% python3 -q
>>> import numpy as np
>>> np.set_printoptions(suppress=True, linewidth=140)
>>> rd = lambda a: np.round(a, 2) + 0
>>> m1 = np.abs(np.array([[0, 1, 3, 1], [2, 1, 1, 0], [2, 1, 3, 0], [3, 3, 2, 2]])) + np.eye(4)
>>> m1 = m1 / m1.sum(axis=1, keepdims=True)
>>> print(rd(m1))
[[0.17 0.17 0.5  0.17]
 [0.4  0.4  0.2  0.  ]
 [0.29 0.14 0.57 0.  ]
 [0.27 0.27 0.18 0.27]]
>>> f, r1 = m1[1], m1[3]
>>> print(rd(f @ r1))
0.25
>>> print(rd(f @ f))
0.36
>>> pr = (f @ r1) / (f @ f) * f
>>> print(rd(pr))
[0.28 0.28 0.14 0.  ]
>>> print(rd(np.outer(f, r1)))
[[0.11 0.11 0.07 0.11]
 [0.11 0.11 0.07 0.11]
 [0.05 0.05 0.04 0.05]
 [0.   0.   0.   0.  ]]
>>> print(np.linalg.matrix_rank(np.outer(f, r1)))
1
>>> print(rd(np.linalg.norm(f + r1) ** 2 + np.linalg.norm(f - r1) ** 2))
1.23
>>> hat = np.triu(np.array([[1, 2, 4, 2], [1, 4, 0, 2], [1, 3, 2, 2], [0, 3, 0, 2]]), 1) + np.eye(4)
>>> A2 = hat @ m1 @ np.linalg.inv(hat)
>>> print(rd(A2))
[[ 2.65 -3.23 -7.07 16.  ]
 [ 0.95 -0.95 -3.22  6.98]
 [ 0.83 -0.97 -2.39  5.61]
 [ 0.27 -0.27 -0.91  2.09]]
>>> print(np.linalg.matrix_rank(A2))
4
>>> A2 = np.array([[0, 2, 3], [0, 2, 1], [2, 0, 2], [1, 2, 0]])
>>> A2 @ m1
Traceback (most recent call last):
  File "<python-input-19>", line 1, in <module>
    A2 @ m1
    ~~~^~~~
ValueError: matmul: Input operand 1 has a mismatch in its core dimension 0, with gufunc signature (n?,k),(k,m?)->(n?,m?) (size 4 is different from 3)
>>> print(rd(np.einsum("ij,ij->i", m1, m1)))
[0.33 0.36 0.43 0.26]
>>> print(np.linalg.matrix_rank(np.vstack([m1, A2.T])))
4
>>> print(np.vstack([m1, A2.T]).shape)
(7, 4)
>>> print(rd(np.einsum("ik,kj->ij", m1, A2)))
[[1.17 1.   1.67]
 [0.4  1.6  2.  ]
 [1.14 0.86 2.14]
 [0.64 1.64 1.45]]
>>> print(rd(np.einsum("ik,kj->ji", m1, A2)))
[[1.17 0.4  1.14 0.64]
 [1.   1.6  0.86 1.64]
 [1.67 2.   2.14 1.45]]
>>> print(rd(np.einsum("ij->j", m1)))
[1.13 0.98 1.45 0.44]
>>> M = np.array([[0.02, -0.01, -0.04],
...     [-0.01, 0.01, 0.01],
...     [-0.02, 0.02, 0.01],
...     [1.99, -1.96, -0.98],
...     [-0.01, -0.01, 0.02],
...     [2.05, -2.01, -1.01],
...     [-0.05, 0.02, -0.02],
...     [1.97, -1.99, -0.97]])
>>> print(M)
[[ 0.02 -0.01 -0.04]
 [-0.01  0.01  0.01]
 [-0.02  0.02  0.01]
 [ 1.99 -1.96 -0.98]
 [-0.01 -0.01  0.02]
 [ 2.05 -2.01 -1.01]
 [-0.05  0.02 -0.02]
 [ 1.97 -1.99 -0.97]]
>>> w1 = np.array([[3, 2], [2, 1], [0, 2]])
>>> c = np.array([-1, -7])
>>> hid = np.maximum(M @ w1 + c, 0)
>>> print((hid > 0).astype(int))
[[0 0]
 [0 0]
 [0 0]
 [1 0]
 [0 0]
 [1 0]
 [0 0]
 [1 0]]
>>> C = np.array([[1, 2, 2], [1, 2, 2]])
>>> print(w1 @ C)
[[ 5 10 10]
 [ 3  6  6]
 [ 2  4  4]]
>>> print(rd(hid @ C))
[[0.   0.   0.  ]
 [0.   0.   0.  ]
 [0.   0.   0.  ]
 [1.05 2.1  2.1 ]
 [0.   0.   0.  ]
 [1.13 2.26 2.26]
 [0.   0.   0.  ]
 [0.93 1.86 1.86]]
>>> hat = M @ np.linalg.solve(M.T @ M, M.T)
>>> print(rd(np.diag(hat)))
[0.37 0.01 0.   0.38 0.24 0.5  0.75 0.75]
>>> print(rd(hat @ M[:, 1]))
[-0.01  0.01  0.02 -1.96 -0.01 -2.01  0.02 -1.99]
>>> print(rd(np.linalg.eigvalsh(hat)))
[0. 0. 0. 0. 0. 1. 1. 1.]
>>> print(rd(np.trace(hat)))
3.0
>>> print(np.allclose(hat @ hat, hat))
True
>>> arr = np.loadtxt("mat.csv", delimiter=",")
>>> print(arr)
[[-2.  0.  0.  0.  0.  0.]
 [ 1. -1.  0.  0.  0.  0.]
 [ 0. -2. -2.  0.  0.  0.]
 [ 2.  1.  0.  2.  0.  0.]
 [-2.  1. -1.  0.  1.  0.]
 [-1. -1.  1. -1. -1.  0.]]
>>> U, sv, Vt = np.linalg.svd(arr)
>>> vecs = Vt[:(sv > 1e-8).sum()]
>>> rng = np.random.default_rng(841)
>>> vec = arr[0] + -3 * arr[2] + rng.integers(2) * np.eye(6)[3]
>>> print(vec)
[-2.  6.  6.  1.  0.  0.]
>>> print(np.allclose(vecs.T @ vecs @ vec, vec))
True
>>> th = np.radians(30)
>>> Rm = np.eye(6)
>>> Rm[1, 1] = Rm[5, 5] = np.cos(th)
>>> Rm[1, 5], Rm[5, 1] = -np.sin(th), np.sin(th)
>>> print(rd(Rm))
[[ 1.    0.    0.    0.    0.    0.  ]
 [ 0.    0.87  0.    0.    0.   -0.5 ]
 [ 0.    0.    1.    0.    0.    0.  ]
 [ 0.    0.    0.    1.    0.    0.  ]
 [ 0.    0.    0.    0.    1.    0.  ]
 [ 0.    0.5   0.    0.    0.    0.87]]
>>> A2 = arr @ Rm.T
>>> print(rd(np.linalg.svd(arr, compute_uv=False)), rd(np.linalg.svd(A2, compute_uv=False)))
[4.06 3.14 2.72 1.05 0.39 0.  ] [4.06 3.14 2.72 1.05 0.39 0.  ]
>>> print(rd(np.abs(A2 - arr).max(axis=0)))
[0.   0.27 0.   0.   0.   1.  ]
>>> print(rd(np.linalg.det(Rm)), rd(np.trace(Rm)))
1.0 5.73
>>> vec = np.array([2, 3, 2, 2, 2, 3])
>>> print((Rm @ vec).argmax())
5
>>> print(rd(Rm @ (2 * vec)))
[4.  2.2 4.  4.  4.  8.2]
>>> print(Rm @ np.eye(6)[4])
[0. 0. 0. 0. 1. 0.]
>>> print(np.linalg.norm(Rm @ vec) <= np.linalg.norm(Rm, 2) * np.linalg.norm(vec) + 1e-9)
True
>>> print(np.sign((Rm @ vec).round(6)))
[1. 1. 1. 1. 1. 1.]
>>> print(rd(Rm * vec))
[[ 2.   0.   0.   0.   0.   0. ]
 [ 0.   2.6  0.   0.   0.  -1.5]
 [ 0.   0.   2.   0.   0.   0. ]
 [ 0.   0.   0.   2.   0.   0. ]
 [ 0.   0.   0.   0.   2.   0. ]
 [ 0.   1.5  0.   0.   0.   2.6]]
>>> A2 = np.c_[M[:, :2] @ np.array([[-1, -1], [-3, 2]]), np.array([2, 1, 6, 7, 7, 9, 7, 3])]
>>> print(rd(A2))
[[ 0.01 -0.04  2.  ]
 [-0.02  0.03  1.  ]
 [-0.04  0.06  6.  ]
 [ 3.89 -5.91  7.  ]
 [ 0.04 -0.01  7.  ]
 [ 3.98 -6.07  9.  ]
 [-0.01  0.09  7.  ]
 [ 4.   -5.95  3.  ]]
>>> print(np.linalg.matrix_rank(np.c_[M, A2]))
4
>>> print(rd(np.linalg.norm(np.linalg.qr(M)[0].T @ A2, axis=0) ** 2 / ((A2 ** 2).sum(axis=0) + 1e-12)))
[1.   1.   0.52]
>>> print(rd(np.linalg.lstsq(M, A2[:, 0])[0]))
[-1. -3.  0.]
>>> J = np.array([[-2, 2, -1, -2, 1],
...     [2, -2, -1, -1, -2],
...     [-1, 0, 2, -2, -2],
...     [2, 0, 2, -2, 1],
...     [-1, 0, -2, 2, 2]])
>>> q, Rm = np.linalg.qr(J)
>>> print(np.allclose(Rm.T @ Rm, J.T @ J))
True
>>> print(rd(np.abs(np.diag(Rm))))
[3.74 1.85 3.37 3.21 1.6 ]
>>> print(rd(q @ Rm))
[[-2.  2. -1. -2.  1.]
 [ 2. -2. -1. -1. -2.]
 [-1.  0.  2. -2. -2.]
 [ 2.  0.  2. -2.  1.]
 [-1.  0. -2.  2.  2.]]
>>> print(rd(q.T @ q))
[[1. 0. 0. 0. 0.]
 [0. 1. 0. 0. 0.]
 [0. 0. 1. 0. 0.]
 [0. 0. 0. 1. 0.]
 [0. 0. 0. 0. 1.]]
>>> print(rd(Rm))
[[ 3.74 -2.14  1.07 -0.53 -1.07]
 [ 0.    1.85  1.23 -1.7   2.01]
 [ 0.    0.   -3.37  1.88  1.88]
 [ 0.    0.    0.    3.21  1.65]
 [ 0.    0.    0.    0.    1.6 ]]
>>> print(q.shape, Rm.shape)
(5, 5) (5, 5)
>>> print(rd(abs(Rm[0, 0])), rd(np.linalg.norm(J[:, 0])))
3.74 3.74
>>> q, vecs = np.linalg.qr(J[:, :3])[0], np.linalg.qr(J[:, 3:])[0]
>>> sv = np.linalg.svd(q.T @ vecs, compute_uv=False)
>>> print((sv > 0.9).sum())
0
>>> E = np.load("arr.npy")
>>> print(E)
[[4. 1. 1. 1. 1. 1. 1. 1. 1.]
 [1. 4. 1. 1. 1. 1. 1. 1. 1.]
 [1. 1. 4. 1. 1. 1. 1. 1. 1.]
 [1. 1. 1. 4. 1. 1. 1. 1. 1.]
 [1. 1. 1. 1. 4. 1. 1. 1. 1.]
 [1. 1. 1. 1. 1. 4. 1. 1. 1.]
 [1. 1. 1. 1. 1. 1. 4. 1. 1.]
 [1. 1. 1. 1. 1. 1. 1. 4. 1.]
 [1. 1. 1. 1. 1. 1. 1. 1. 4.]]
>>> A2 = np.linalg.invert(m1)
Traceback (most recent call last):
  File "<python-input-84>", line 1, in <module>
    A2 = np.linalg.invert(m1)
         ^^^^^^^^^^^^^^^^
AttributeError: module 'numpy.linalg' has no attribute 'invert'
>>> A2 = np.linalg.inv(m1)
>>> print(rd(m1 @ A2))
[[1. 0. 0. 0.]
 [0. 1. 0. 0.]
 [0. 0. 1. 0.]
 [0. 0. 0. 1.]]
>>> print(rd(np.linalg.inv(A2)))
[[0.17 0.17 0.5  0.17]
 [0.4  0.4  0.2  0.  ]
 [0.29 0.14 0.57 0.  ]
 [0.27 0.27 0.18 0.27]]
>>> w, vecs = np.linalg.eigh(E)
>>> vec = np.array([-2, 3, -1, -2, 1, -2, 2, -3, 0])
>>> print(np.abs(E).sum(axis=1).max(), np.abs(w).max())
12.0 12.0
>>> print(rd(vecs * np.maximum(w, 0) @ vecs.T))
[[4. 1. 1. 1. 1. 1. 1. 1. 1.]
 [1. 4. 1. 1. 1. 1. 1. 1. 1.]
 [1. 1. 4. 1. 1. 1. 1. 1. 1.]
 [1. 1. 1. 4. 1. 1. 1. 1. 1.]
 [1. 1. 1. 1. 4. 1. 1. 1. 1.]
 [1. 1. 1. 1. 1. 4. 1. 1. 1.]
 [1. 1. 1. 1. 1. 1. 4. 1. 1.]
 [1. 1. 1. 1. 1. 1. 1. 4. 1.]
 [1. 1. 1. 1. 1. 1. 1. 1. 4.]]
>>> print(np.trace(E))
36.0
>>> E.inv()
Traceback (most recent call last):
  File "<python-input-93>", line 1, in <module>
    E.inv()
    ^^^^^
AttributeError: 'numpy.ndarray' object has no attribute 'inv'
>>> print(np.allclose(E @ E.T, E.T @ E))
True
>>> print(rd(np.sort(np.abs(np.linalg.eigvals(E)))))
[ 3.  3.  3.  3.  3.  3.  3.  3. 12.]
>>> print(rd(np.linalg.det(E)))
78732.0
>>> assert E == E.T
Traceback (most recent call last):
  File "<python-input-97>", line 1, in <module>
    assert E == E.T
           ^^^^^^^^
ValueError: The truth value of an array with more than one element is ambiguous. Use a.any() or a.all()
>>> print(np.allclose(E, E.T))
True
>>> f = np.array([2, 2, -3, 3, 0, 0, 2, -3, 1])
>>> r1 = np.array([1, -3, -4])
>>> A = np.outer(f, r1)
>>> print(A)
[[  2  -6  -8]
 [  2  -6  -8]
 [ -3   9  12]
 [  3  -9 -12]
 [  0   0   0]
 [  0   0   0]
 [  2  -6  -8]
 [ -3   9  12]
 [  1  -3  -4]]
>>> U, sv, Vt = np.linalg.svd(A)
>>> print(np.argmax(sv[:-1] / (sv[1:] + 1e-6)) + 1)
1
>>> A2 = U[:, :1] @ np.diag(sv[:1]) @ Vt[:1]
>>> print(np.linalg.matrix_rank(A2))
1
>>> print(rd(A2))
[[  2.  -6.  -8.]
 [  2.  -6.  -8.]
 [ -3.   9.  12.]
 [  3.  -9. -12.]
 [  0.   0.   0.]
 [  0.   0.   0.]
 [  2.  -6.  -8.]
 [ -3.   9.  12.]
 [  1.  -3.  -4.]]
>>> print(np.linalg.matrix_rank(A, rtol=0.05))
1
>>> print(rd(A2 @ np.linalg.pinv(A2) @ A2))
[[  2.  -6.  -8.]
 [  2.  -6.  -8.]
 [ -3.   9.  12.]
 [  3.  -9. -12.]
 [  0.   0.   0.]
 [  0.   0.   0.]
 [  2.  -6.  -8.]
 [ -3.   9.  12.]
 [  1.  -3.  -4.]]
>>> print(np.unique(A2.round(6), axis=0).shape)
(5, 3)
>>> print(np.allclose(A2[:-1].T @ np.linalg.lstsq(A2[:-1].T, A2[-1])[0], A2[-1]))
True
>>> print(np.linalg.lstsq(A2[:-1].T, A2[-1])[2])
1
>>> try:
...     np.linalg.inv(A2)
... except np.linalg.LinAlgError as e:
...     print(e)
... 
Last 2 dimensions of the array must be square
>>> print(np.linalg.lstsq(A[:-1].T, A[-1])[2])
1
>>> print(np.abs(np.diag(np.linalg.qr(A)[1])) > 1e-9)
[ True False False]
>>> rank = np.linalg.matrix_rank(A)
>>> print(rank)
1
>>> N = np.linalg.svd(A)[2][rank:].T
>>> print([int(np.linalg.matrix_rank(np.delete(A, i, axis=0))) for i in range(9)])
[1, 1, 1, 1, 1, 1, 1, 1, 1]
>>> print(np.allclose(A @ N, 0))
True
>>> w1 = np.array([[-1, -3, -3, -3], [0, -1, -3, 3], [2, -2, 2, 2]])
>>> c = np.array([2, -2, 0, 0])
>>> hid = np.maximum(A @ w1 + c, 0)
>>> print((hid > 0).astype(int))
[[0 1 0 0]
 [0 1 0 0]
 [1 0 1 1]
 [0 1 0 0]
 [1 0 0 0]
 [1 0 0 0]
 [0 1 0 0]
 [1 0 1 1]
 [0 1 0 0]]
>>> print(hid)
[[ 0 14  0  0]
 [ 0 14  0  0]
 [29  0  6 60]
 [ 0 22  0  0]
 [ 2  0  0  0]
 [ 2  0  0  0]
 [ 0 14  0  0]
 [29  0  6 60]
 [ 0  6  0  0]]
>>> print(rd((hid > 0).mean(axis=0)))
[0.44 0.56 0.22 0.22]
>>> C = np.array([[-2, 0], [-1, -2], [2, 1], [-1, 0]])
>>> print((hid @ C).round(6).argmax(axis=1))
[0 0 1 0 1 1 0 1 0]
>>> mat = np.load("data.npy")
>>> print(rd(mat))
[[0.18 0.06 0.18 0.06 0.12 0.12 0.06 0.06 0.18]
 [0.18 0.27 0.27 0.09 0.   0.09 0.09 0.   0.  ]
 [0.   0.21 0.29 0.   0.14 0.07 0.21 0.   0.07]
 [0.17 0.17 0.06 0.06 0.   0.11 0.17 0.17 0.11]
 [0.   0.   0.21 0.   0.07 0.14 0.21 0.14 0.21]
 [0.16 0.16 0.   0.11 0.11 0.11 0.11 0.11 0.16]
 [0.08 0.   0.   0.08 0.08 0.08 0.25 0.17 0.25]
 [0.06 0.17 0.   0.17 0.11 0.17 0.11 0.17 0.06]
 [0.1  0.1  0.15 0.05 0.15 0.05 0.1  0.15 0.15]]
>>> print(rd(np.linalg.matrix_power(mat, 2)))
[[0.1  0.12 0.15 0.05 0.1  0.1  0.14 0.1  0.14]
 [0.12 0.17 0.19 0.06 0.08 0.09 0.14 0.05 0.1 ]
 [0.08 0.14 0.18 0.05 0.09 0.09 0.18 0.07 0.13]
 [0.12 0.13 0.11 0.09 0.09 0.1  0.13 0.1  0.12]
 [0.07 0.11 0.11 0.07 0.12 0.09 0.17 0.12 0.15]
 [0.12 0.12 0.12 0.07 0.08 0.1  0.13 0.11 0.13]
 [0.1  0.08 0.07 0.08 0.1  0.1  0.15 0.15 0.16]
 [0.12 0.14 0.1  0.09 0.07 0.11 0.14 0.12 0.12]
 [0.08 0.12 0.15 0.06 0.1  0.1  0.15 0.11 0.13]]
>>> print(rd(np.linalg.matrix_power(mat, 100)))
[[0.1  0.13 0.13 0.07 0.09 0.1  0.15 0.1  0.13]
 [0.1  0.13 0.13 0.07 0.09 0.1  0.15 0.1  0.13]
 [0.1  0.13 0.13 0.07 0.09 0.1  0.15 0.1  0.13]
 [0.1  0.13 0.13 0.07 0.09 0.1  0.15 0.1  0.13]
 [0.1  0.13 0.13 0.07 0.09 0.1  0.15 0.1  0.13]
 [0.1  0.13 0.13 0.07 0.09 0.1  0.15 0.1  0.13]
 [0.1  0.13 0.13 0.07 0.09 0.1  0.15 0.1  0.13]
 [0.1  0.13 0.13 0.07 0.09 0.1  0.15 0.1  0.13]
 [0.1  0.13 0.13 0.07 0.09 0.1  0.15 0.1  0.13]]
>>> print(rd(mat.sum(axis=1)))
[1. 1. 1. 1. 1. 1. 1. 1. 1.]
>>> pr = np.eye(9)[6]
>>> for _ in range(3):
...     pr = pr @ mat
...     print(pr.round(2))
... 
[0.08 0.   0.   0.08 0.08 0.08 0.25 0.17 0.25]
[0.1  0.08 0.07 0.08 0.1  0.1  0.15 0.15 0.16]
[0.1  0.11 0.11 0.07 0.09 0.1  0.15 0.12 0.14]
